$ ipython --no-banner

In [1]: import numpy as np

In [2]: import numpy.linalg as la

In [3]: np.set_printoptions(suppress=True, linewidth=200)

In [4]: X = np.load("out10.npy")

In [5]: X
Out[5]: 
array([[ 0,  0, 40, 25],
       [ 0,  0, 64, 40],
       [ 0,  0, 40, 25],
       [ 0,  0,  0,  0]])

In [6]: # row 2 repeats row 0

In [7]: round(la.norm(X, 2) / la.norm(X), 1)
Out[7]: np.float64(1.0)

In [8]: np.argsort(-la.norm(X, axis=0).round(6), kind="stable")[:3]
Out[8]: array([2, 3, 0])

In [9]: la.matrix_rank(X, rtol=0.1)
Out[9]: np.int64(1)

In [10]: left, s, Vt = la.svd(X)

In [11]: V = Vt[:(s > 1e-8).sum()]

In [12]: rng = np.random.default_rng(715)

In [13]: x0 = X[3] + 4 * X[2] + rng.integers(2) * np.eye(4)[2]

In [14]: x0
Out[14]: array([  0.,   0., 160., 100.])

In [15]: np.round(V.T @ V, 1)
Out[15]: 
array([[0. , 0. , 0. , 0. ],
       [0. , 0. , 0. , 0. ],
       [0. , 0. , 0.7, 0.4],
       [0. , 0. , 0.4, 0.3]])

In [16]: np.allclose(V.T @ V @ x0, x0)
Out[16]: True

In [17]: round(float(la.norm(x0 - V.T @ V @ x0)), 1)
Out[17]: 0.0

In [18]: left, s, Vt = la.svd(X)

In [19]: s.round(1) + 0
Out[19]: array([100.7,   0. ,   0. ,   0. ])

In [20]: Y = left[:, :1] @ np.diag(s[:1]) @ Vt[:1]

In [21]: round(float(np.abs(X - Y).max()), 1)
Out[21]: 0.0

In [22]: Y.round(1)
Out[22]: 
array([[ 0.,  0., 40., 25.],
       [ 0.,  0., 64., 40.],
       [ 0.,  0., 40., 25.],
       [ 0.,  0.,  0.,  0.]])

In [23]: J = np.loadtxt("m.csv", delimiter=",")

In [24]: J
Out[24]: 
array([[ 0.5, -0.1,  0.1, -1.4, -0.7, -0.2],
       [-0.6,  0.2, -0.6, -0.3, -0.4,  1.4],
       [-0.5,  0.6, -1.4, -0.3,  0.4,  0.1],
       [ 0.8,  1.5,  0.5, -0.9,  0.8,  0.3],
       [-0.8,  0.2, -1. , -1.9, -0.5, -0.9],
       [-1. ,  1.6, -0.4,  0.1, -0.2,  0.2],
       [ 0.9, -1.4,  0.2,  0. , -1.5, -0.3],
       [-1.4, -0.6, -0.1,  0.7,  0.1, -1.2],
       [ 0.8,  0.2, -0.1,  1. , -0.1, -0.4],
       [-0.4,  0.1, -0.6, -0.6, -0.5, -0.2],
       [ 0. ,  4.2,  4.5,  2.1,  3. ,  1.5],
       [ 0. , -0.7,  0.7, -0.4,  0.2, -0.6],
       [-0.8,  1.1, -0.9,  0. , -0.8,  1.8],
       [ 0.5, -0.7, -1.3, -1.4, -1.2, -1.7],
       [ 0.6,  0. , -0.9, -0.3, -1.5, -0.1],
       [ 0.4,  0.1, -0.4,  0.4,  1.5, -0.2],
       [-0.1,  0.9, -0.3,  0.8,  0.1, -0.3],
       [-0.6,  1.5,  0. , -0.5, -0.3,  0.3]])

In [25]: x0 = np.array([3, 3, 2, 2, 3, 3])

In [26]: target = J @ x0

In [27]: np.round(la.pinv(J) @ J, 1) + 0
Out[27]: 
array([[1., 0., 0., 0., 0., 0.],
       [0., 1., 0., 0., 0., 0.],
       [0., 0., 1., 0., 0., 0.],
       [0., 0., 0., 1., 0., 0.],
       [0., 0., 0., 0., 1., 0.],
       [0., 0., 0., 0., 0., 1.]])

In [28]: print(target.round(1))
[ -4.1   0.   -1.6   9.4 -11.8   1.2  -6.5  -8.1   3.3  -5.4  39.3  -2.7   2.1 -14.7  -5.4   5.4   2.8   1.7]

In [29]: print(np.round(la.lstsq(J, target)[0], 1))
[3. 3. 2. 2. 3. 3.]

In [30]: target = target + 0.1 * rng.normal(size=18)

In [31]: target.round(1) + 0
Out[31]: array([ -4.1,   0. ,  -1.7,   9.4, -11.9,   1.1,  -6.7,  -8.2,   3.4,  -5.2,  39.4,  -2.6,   2. , -14.7,  -5.4,   5.4,   2.9,   1.7])

In [32]: c, *_ = la.lstsq(J, target)

In [33]: np.round(J.T @ (target - J @ c), 1) + 0
Out[33]: array([0., 0., 0., 0., 0., 0.])

In [34]: np.round(la.norm(target - J @ c), 1)
Out[34]: np.float64(0.4)

In [35]: Xs = J - J.mean(axis=0)

In [36]: left, s, Vt = la.svd(Xs, full_matrices=False)

In [37]: print(np.round(Vt[0] * np.sign(Vt[0, np.abs(Vt[0]).argmax()]), 1) + 0)
[0.  0.5 0.6 0.3 0.5 0.3]

In [38]: np.round(Xs.mean(axis=0), 1) + 0
Out[38]: array([0., 0., 0., 0., 0., 0.])

In [39]: np.searchsorted(np.cumsum(s ** 2) / (s ** 2).sum(), 0.9) + 1
Out[39]: np.int64(4)

In [40]: print((np.sign(left[:, 0]) == np.sign(left[0, 0])).astype(int))
[1 1 1 0 1 0 1 1 0 1 0 1 0 1 1 0 0 0]

In [41]: labels = rng.permutation(4)

In [42]: print(labels)
[1 0 2 3]

In [43]: Y = X[labels][:, labels]

In [44]: np.trace(Y)
Out[44]: np.int64(40)

In [45]: np.allclose(Y, X)
Out[45]: False

In [46]: data = np.load("case12.npy")

In [47]: data
Out[47]: 
array([[ 1,  4,  0,  0],
       [-3, -5,  0,  0],
       [ 0,  0,  1,  4],
       [ 0,  0, -3, -5]])

In [48]: # splits into 2 blocks

In [49]: x0 = np.array([-3, 0, -3, 3])

In [50]: target = data @ x0

In [51]: c, lr = np.zeros(4), 1 / la.norm(data, 2) ** 2

In [52]: for i in range(40):
    ...:     c -= lr * data.T @ (data @ c - target)
    ...:     if i % 10 == 0: print(i, round(la.norm(data @ c - target), 1))
    ...: 
0 4.7
10 3.8
20 3.2
30 2.6

In [53]: np.round(la.cond(data), 1)
Out[53]: np.float64(7.1)

In [54]: c.round(1)
Out[54]: array([-1.9, -0.5, -1.4,  2.2])

In [55]: cov = data.T @ data

In [56]: la.matrix_rank(cov)
Out[56]: np.int64(4)

In [57]: np.allclose(cov, cov.T)
Out[57]: True

In [58]: np.diag(cov)
Out[58]: array([10, 41, 10, 41])

In [59]: np.round(la.svd(data, compute_uv=False) ** 2, 1)
Out[59]: array([50., 50.,  1.,  1.])

In [60]: labels = rng.permutation(4)

In [61]: Y = data[:, labels] * rng.choice([-1, 1], 4)

In [62]: Y
Out[62]: 
array([[ 0,  1,  0,  4],
       [ 0, -3,  0, -5],
       [ 4,  0, -1,  0],
       [-5,  0,  3,  0]])

In [63]: left, _, Vt = la.svd(data.T @ Y)

In [64]: np.round(left @ Vt, 1) + 0
Out[64]: 
array([[ 0.,  1.,  0.,  0.],
       [ 0.,  0.,  0.,  1.],
       [ 0.,  0., -1.,  0.],
       [ 1.,  0.,  0.,  0.]])

In [65]: np.round(la.lstsq(data, Y)[0], 1) + 0
Out[65]: 
array([[ 0.,  1.,  0.,  0.],
       [ 0.,  0.,  0.,  1.],
       [ 0.,  0., -1.,  0.],
       [ 1.,  0.,  0.,  0.]])

In [66]: K = np.load("w.npy")

In [67]: print(K)
[[ 5 -5 -4 -4 -2 -2]
 [-2  5 -5 -4 -4 -2]
 [-2 -2  5 -5 -4 -4]
 [-4 -2 -2  5 -5 -4]
 [-4 -4 -2 -2  5 -5]
 [-5 -4 -4 -2 -2  5]]

In [68]: u = np.array([-2, 1, 2, 2, 2, -3])

In [69]: Y = K + np.outer(u, np.eye(6)[1])

In [70]: Y
Out[70]: 
array([[ 5., -7., -4., -4., -2., -2.],
       [-2.,  6., -5., -4., -4., -2.],
       [-2.,  0.,  5., -5., -4., -4.],
       [-4.,  0., -2.,  5., -5., -4.],
       [-4., -2., -2., -2.,  5., -5.],
       [-5., -7., -4., -2., -2.,  5.]])

In [71]: x0 = np.array([2, 5, 3, 5, 5, 2])

In [72]: target = K @ x0

In [73]: target
Out[73]: array([-61, -38, -52, -32, -29, -52])

In [74]: np.round(la.solve(K, target + K[:, 3]), 1)
Out[74]: array([2., 5., 3., 6., 5., 2.])

In [75]: np.round(la.norm(K), 1)
Out[75]: np.float64(23.2)

In [76]: la.matrix_rank(K)
Out[76]: np.int64(6)

In [77]: K.sum(axis=0)
Out[77]: array([-12, -12, -12, -12, -12, -12])

In [78]: np.unravel_index(np.abs(K).argmax(), K.shape)
Out[78]: (np.int64(0), np.int64(0))

In [79]: A = np.loadtxt("block19.csv", delimiter=",")

In [80]: A
Out[80]: 
array([[-0.3,  0.3, -0.2,  1.4, -0.3, -0.6],
       [-1.3, -2.2, -0.7,  0.6, -0.9,  0.8],
       [-0.6, -2.4, -0.6,  0.8, -0.9,  0.7],
       [ 0.3,  1.4, -0.8,  1.5, -0.2,  0. ],
       [-0.6,  0.1, -1.3,  0.6, -1.3,  0.5],
       [-0.7, -1.8,  0.9,  0.2, -0.4,  0.6]])

In [81]: T = np.stack([A, -3 * A, A[::-1]])

In [82]: np.round(T.sum(axis=0), 1)
Out[82]: 
array([[-0.1, -2.4,  1.3, -2.6,  0.2,  1.8],
       [ 2. ,  4.5,  0.1, -0.6,  0.5, -1.1],
       [ 1.5,  6.2,  0.4, -0.1,  1.6, -1.4],
       [-1.2, -5.2,  1. , -2.2, -0.5,  0.7],
       [-0.1, -2.4,  1.9, -0.6,  1.7, -0.2],
       [ 1.1,  3.9, -2. ,  1. ,  0.5, -1.8]])

In [83]: T.shape
Out[83]: (3, 6, 6)

In [84]: np.round(np.einsum("bij,cij->bc", T, T), 1)
Out[84]: 
array([[  34.3, -103. ,    2.5],
       [-103. ,  308.9,   -7.5],
       [   2.5,   -7.5,   34.3]])

In [85]: x0 = np.array([0, 1, 2, 0, 2, 1])

In [86]: h = np.maximum(A @ x0, 0)

In [87]: np.round(np.maximum(A @ x0, 0) - np.maximum(-A @ x0, 0), 1)
Out[87]: array([-1.3, -4.6, -4.7, -0.6, -4.6, -0.2])

In [88]: A.T @ h
Out[88]: array([0., 0., 0., 0., 0., 0.])

In [89]: np.round(np.tanh(A @ x0), 1)
Out[89]: array([-0.9, -1. , -1. , -0.5, -1. , -0.2])

In [90]: np.maximum(A @ (3 * x0), 0)
Out[90]: array([0., 0., 0., 0., 0., 0.])

In [91]: print(np.flatnonzero(h > 1e-9))
[]

In [92]: labels = rng.permutation(6)

In [93]: labels
Out[93]: array([3, 2, 5, 4, 1, 0])

In [94]: Y = A[labels][:, labels]

In [95]: round(la.det(Y), 1), round(la.det(A[labels]), 1)
Out[95]: (np.float64(-3.5), np.float64(3.5))

In [96]: np.round(np.sort(np.abs(la.eigvals(Y))), 1)
Out[96]: array([0.9, 0.9, 1.1, 1.1, 1.3, 3.4])

In [97]: print(np.trace(Y))
-2.3

In [98]: np.diag(Y)
Out[98]: array([ 1.5, -0.6,  0.6, -1.3, -2.2, -0.3])

In [99]: Y = A / np.sqrt((A ** 2).mean(axis=1, keepdims=True))

In [100]: la.matrix_rank(Y) == la.matrix_rank(A)
Out[100]: np.True_

In [101]: la.matrix_rank(A - A.mean(axis=1, keepdims=True))
Out[101]: np.int64(5)

In [102]: np.round(la.norm(Y, axis=1), 1)
Out[102]: array([2.4, 2.4, 2.4, 2.4, 2.4, 2.4])

In [103]: Y[2].round(1)
Out[103]: array([-0.5, -2. , -0.5,  0.7, -0.8,  0.6])

In [104]: O, R = la.qr(A)

In [105]: round(abs(R[0, 0]), 1), round(float(la.norm(A[:, 0])), 1)
Out[105]: (np.float64(1.8), 1.8)

In [106]: np.round(O @ R, 1) + 0
Out[106]: 
array([[-0.3,  0.3, -0.2,  1.4, -0.3, -0.6],
       [-1.3, -2.2, -0.7,  0.6, -0.9,  0.8],
       [-0.6, -2.4, -0.6,  0.8, -0.9,  0.7],
       [ 0.3,  1.4, -0.8,  1.5, -0.2,  0. ],
       [-0.6,  0.1, -1.3,  0.6, -1.3,  0.5],
       [-0.7, -1.8,  0.9,  0.2, -0.4,  0.6]])

In [107]: np.allclose(R.T @ R, A.T @ A)
Out[107]: True

In [108]: round(np.trace(O @ O.T), 1)
Out[108]: np.float64(6.0)
